In [1]: import numpy as np

In [2]: import numpy.linalg as la

In [3]: np.set_printoptions(suppress=True, linewidth=100)

In [4]: E = np.vander(np.arange(4) - 3, 4, increasing=True)

In [5]: print(E)
[[  1  -3   9 -27]
 [  1  -2   4  -8]
 [  1  -1   1  -1]
 [  1   0   0   0]]

In [6]: U, sv, Vt = la.svd(E)

In [7]: print(sv.round(2))
[30.07  2.24  0.92  0.19]

In [8]: B = U[:, :1] @ np.diag(sv[:1]) @ Vt[:1]

In [9]: print(la.matrix_rank(E, rtol=0.05))
2

In [10]: print(la.matrix_rank(B))
1

In [11]: mat = np.load("dump.npy")

In [12]: print(mat)
[[-14.79 -19.43 -25.17]
 [ -2.39  -8.48  -8.02]
 [ -5.3   -8.93  -0.24]
 [ -5.     3.29  -4.98]
 [  1.72   7.2  -10.9 ]
 [-19.1   -4.35   3.65]
 [-10.01 -15.75  -8.05]
 [ -7.01  -2.79   2.59]
 [ -2.09   1.95  10.44]
 [  0.9   10.9   -6.75]
 [ 14.29  13.79  -1.19]
 [ -0.68   3.06 -14.38]
 [ -5.89   0.97   8.53]
 [-12.91  13.48  -2.26]
 [-10.64   0.7  -13.96]
 [  1.45 -15.04  15.98]
 [  2.97 -13.96   2.18]]

In [13]: Xs = mat - mat.mean(axis=0)

In [14]: U, sv, Vt = la.svd(Xs, full_matrices=False)

In [15]: print(np.round(sv ** 2 / (sv ** 2).sum(), 2))
[0.46 0.37 0.17]

In [16]: print(np.abs(Vt[0]).argmax())
1

In [17]: print(np.searchsorted(np.cumsum(sv ** 2) / (sv ** 2).sum(), 0.9) + 1)
3

In [18]: print(round(float((sv ** 2).sum() ** 2 / (sv ** 4).sum()), 2))
2.66

In [19]: M = np.load("arr.npy")

In [20]: print(M)
[[ 0.  3.  0.  0.]
 [ 3. -3.  3.  0.]
 [ 0.  3.  2.  3.]
 [ 0.  0.  3. -1.]]

In [21]: ev, vecs = la.eigh(M)

In [22]: x0 = np.array([1, 0, -1, 0])

In [23]: print(np.abs(M).sum(axis=1).max(), round(float(np.abs(ev).max()), 2))
9.0 5.97

In [24]: print(np.round(la.eigvalsh(M[1:, 1:]), 2))
[-4.94 -1.8   4.73]

In [25]: arr = np.load("a.npy")

In [26]: print(arr)
[[19 10  6]
 [10 10  9]
 [ 6  9 15]]

In [27]: rng = np.random.default_rng(913)

In [28]: z = rng.permutation(3)

In [29]: print(z)
[1 2 0]

In [30]: B = arr[z][:, z]

In [31]: print(round(float(la.det(B)), 2), round(float(la.det(arr[z])), 2))
531.0 531.0

In [32]: print(np.allclose(B, arr))
False

In [33]: B = arr[0, 0] * arr[1:] - np.outer(arr[1:, 0], arr[0])

In [34]: print(B)
[[  0  90 111]
 [  0 111 249]]

In [35]: print(np.flatnonzero(~B.round(6).any(axis=1)))
[]

In [36]: ev, vecs = la.eigh(arr)

In [37]: print(np.round(np.abs(vecs[:, -1]), 2))
[0.67 0.53 0.53]

In [38]: print(np.abs(vecs[:, -1]).round(6).argmax())
0

In [39]: print(np.round(la.svd(arr, compute_uv=False), 2))
[31.63 10.82  1.55]

In [40]: print((ev > 1e-8).sum(), (ev < -1e-8).sum())
3 0

In [41]: print(np.einsum("ii->", arr))
44

In [42]: print(np.round(la.det(arr.T), 2))
531.0

In [43]: print(np.round(np.poly(arr), 2))
[   1.  -44.  408. -531.]

In [44]: print(round(la.eigvals(arr).sum().real, 2))
44.0

In [45]: print(np.kron(np.eye(2, dtype=int), arr))
[[19 10  6  0  0  0]
 [10 10  9  0  0  0]
 [ 6  9 15  0  0  0]
 [ 0  0  0 19 10  6]
 [ 0  0  0 10 10  9]
 [ 0  0  0  6  9 15]]

In [46]: feats = np.loadtxt("sample7.csv", delimiter=",")

In [47]: print(feats.round(2))
[[ 0.81  3.71 -3.26]
 [ 0.17 -3.79  3.25]
 [-4.99  0.36  0.07]
 [ 1.02  3.67 -3.24]
 [-0.22 -3.78  3.27]
 [ 4.64 -1.57  1.  ]
 [ 4.81 -1.18  0.65]
 [ 3.66 -2.72  2.06]
 [ 4.98 -0.44 -0.01]
 [ 2.85  3.   -2.8 ]
 [-4.66 -1.18  1.38]
 [-4.99  0.13  0.27]
 [ 4.97 -0.52  0.06]
 [ 4.24  1.84 -1.91]
 [-4.55  1.73 -1.14]
 [ 0.76 -3.77  3.19]
 [-4.99  0.01  0.38]
 [ 4.69 -1.48  0.91]
 [-0.2  -3.78  3.27]
 [ 2.9  -3.2   2.53]
 [-3.92  2.49 -1.85]
 [-4.96 -0.23  0.58]
 [ 2.25  3.29 -3.01]
 [-3.04  3.12 -2.46]
 [-2.83  3.23 -2.56]
 [ 4.05 -2.36  1.72]]

In [48]: print(round(float(np.trace(la.pinv(feats) @ feats)), 2))
2.0

In [49]: m1 = np.array([[4, 9, 9, 1], [1, 4, 9, 9], [9, 1, 4, 9], [9, 9, 1, 4]])

In [50]: z = rng.permutation(4)

In [51]: B = m1[:, z] * rng.choice([-1, 1], 4)

In [52]: print(B)
[[-9  1  9 -4]
 [-9  9  4 -1]
 [-4  9  1 -9]
 [-1  4  9 -9]]

In [53]: U, _, Vt = la.svd(m1.T @ B)

In [54]: print(np.round(la.lstsq(m1, B)[0], 2) + 0)
[[ 0.  0.  0. -1.]
 [ 0.  0.  1.  0.]
 [-1.  0.  0.  0.]
 [ 0.  1.  0.  0.]]

In [55]: print(z)
[2 3 1 0]

In [56]: K = np.load("run19.npy")

In [57]: print(K)
[[ 6  3 -4]
 [ 3  2 -3]
 [ 3  0 -1]
 [ 3  2 -3]
 [ 0  0  0]
 [ 3  1 -1]
 [ 0  0  0]
 [ 0  2 -2]
 [ 6  1 -2]
 [ 0  0  0]
 [ 0  0  0]
 [ 3  2 -3]
 [ 3  3 -3]
 [ 0  0  0]
 [ 3  0 -1]
 [ 0  0  0]
 [ 3  0 -1]
 [ 0  2 -2]
 [ 3  1 -1]
 [ 6  3 -4]
 [ 3  0 -1]]

In [58]: Xs = (K - K.mean(axis=0)) / K.std(axis=0)

In [59]: print(np.argwhere(np.abs(Xs) > 2))
[]

In [60]: b = la.lstsq(np.delete(Xs, 1, axis=1), Xs[:, 1])[0]

In [61]: print(np.abs(b).argmax())
1

In [62]: print(b.round(2))
[-0.32 -1.16]

In [63]: B = K + rng.integers(-2, 3, (21, 2)) @ rng.integers(-2, 3, (2, 3))

In [64]: print(B)
[[ 1  5 -2]
 [ 7 -2 -4]
 [ 4 -2 -1]
 [ 5  2 -4]
 [-4  4  1]
 [ 5  1 -2]
 [ 0  0  0]
 [ 3  4 -4]
 [ 3 -1  0]
 [-3 -2  2]
 [ 4  0 -2]
 [-2  4 -1]
 [ 4  5 -4]
 [-2 -4  2]
 [ 6  2 -3]
 [ 5 -2 -2]
 [ 6 -2 -2]
 [-4  6 -1]
 [ 5 -3 -1]
 [ 3  1 -2]
 [ 2  2 -1]]

In [65]: print(la.matrix_rank(B - K, tol=1e-8))
2

In [66]: print(np.abs(B - K).sum(axis=1))
[9 9 3 3 9 3 0 7 7 7 6 9 4 8 7 9 6 9 6 7 3]

In [67]: B = np.c_[K[:, :2] @ np.array([[-9, 4], [9, 7]]), np.array([-3, -3, 3, 1, 0, -2, 2, 1, -2, -2, 1, -3, 2, -1, -1, -1, -1, 1, -3, 2, 2])]

In [68]: print(B)
[[-27  45  -3]
 [ -9  26  -3]
 [-27  12   3]
 [ -9  26   1]
 [  0   0   0]
 [-18  19  -2]
 [  0   0   2]
 [ 18  14   1]
 [-45  31  -2]
 [  0   0  -2]
 [  0   0   1]
 [ -9  26  -3]
 [  0  33   2]
 [  0   0  -1]
 [-27  12  -1]
 [  0   0  -1]
 [-27  12  -1]
 [ 18  14   1]
 [-18  19  -3]
 [-27  45   2]
 [-27  12   2]]

In [69]: print(np.round(la.lstsq(K, B[:, 0])[0], 2) + 0)
[-9.  9.  0.]

In [70]: print(np.round(la.norm(la.qr(K)[0].T @ B, axis=0) ** 2 / ((B ** 2).sum(axis=0) + 1e-12), 2))
[1.   1.   0.09]

In [71]: print(la.matrix_rank(B))
3

In [72]: print(np.round(la.norm(B - K @ la.lstsq(K, B)[0], axis=0), 2) + 0)
[0.   0.   8.59]

In [73]: dist = la.norm(B[:, None] - B[None], axis=-1)

In [74]: print(dist.mean(axis=1).argmax())
8

In [75]: print((dist + 1e9 * np.eye(21)).round(6).argmin(axis=1))
[19 11 20  1 10 18 10 17  0 13  4  1  3 15 16 13 14  7  5  0  2]

In [76]: print(dist[14].round(2))
[33.06 22.89  4.   22.89 29.56 11.45 29.7  45.09 26.19 29.56 29.61 22.89 34.34 29.55  0.   29.55
  0.   45.09 11.58 33.14  3.  ]

In [77]: print(dist.shape)
(21, 21)

In [78]: print(np.flatnonzero(dist[14] < dist.mean() / 2))
[ 2  5 14 16 18 20]
